$ python -q
>>> import numpy as np
>>> from numpy import linalg as LA
>>> np.set_printoptions(suppress=True, linewidth=200)
>>> Y = np.array([[1, 3, 1, 2, 0],
...     [3, 3, 1, 2, 3],
...     [0, 3, 3, 3, 1],
...     [1, 3, 0, 0, 1],
...     [1, 1, 0, 2, 0]])
>>> arr = np.tril(Y)
>>> print(arr)
[[1 0 0 0 0]
 [3 3 0 0 0]
 [0 3 3 0 0]
 [1 3 0 0 0]
 [1 1 0 2 0]]
>>> r = LA.matrix_rank(arr)
>>> print(r)
4
>>> null = LA.svd(arr)[2][r:].T
>>> print([int(LA.matrix_rank(arr[:i])) for i in range(1, len(arr) + 1)])
[1, 2, 3, 3, 4]
>>> print(LA.matrix_rank(arr.T @ arr), LA.matrix_rank(arr @ arr.T))
4 4
>>> print([int(LA.matrix_rank(np.delete(arr, i, axis=0))) for i in range(5)])
[4, 4, 3, 4, 3]
>>> print([int(LA.matrix_rank(arr[:, :j + 1])) for j in range(5)])
[1, 2, 3, 4, 4]
>>> print(null.shape)
(5, 1)
>>> print(arr @ null)
[[0.]
 [0.]
 [0.]
 [0.]
 [0.]]
>>> print(round(float(LA.norm(arr) ** 2 / LA.norm(arr, 2) ** 2), 3))
1.407
>>> print(round(float(LA.norm(arr, "nuc")), 3))
12.429
>>> print(round(float(LA.norm(arr[2], 1)), 3), round(LA.norm(arr[2], np.inf), 3))
6.0 3.0
>>> print(np.round(LA.norm(arr, 1), 3), np.round(LA.norm(arr, np.inf), 3))
10.0 6.0
>>> print(arr @ arr)
[[ 1  0  0  0  0]
 [12  9  0  0  0]
 [ 9 18  9  0  0]
 [10  9  0  0  0]
 [ 6  9  0  0  0]]
>>> print([int(LA.matrix_rank(LA.matrix_power(arr, p))) for p in range(1, 6)])
[4, 3, 3, 3, 3]
>>> print(np.round(np.sort(LA.eigvals(arr)), 3))
[0. 0. 1. 3. 3.]
>>> print(LA.matrix_rank(arr - arr[0, 0] * np.eye(5)))
4
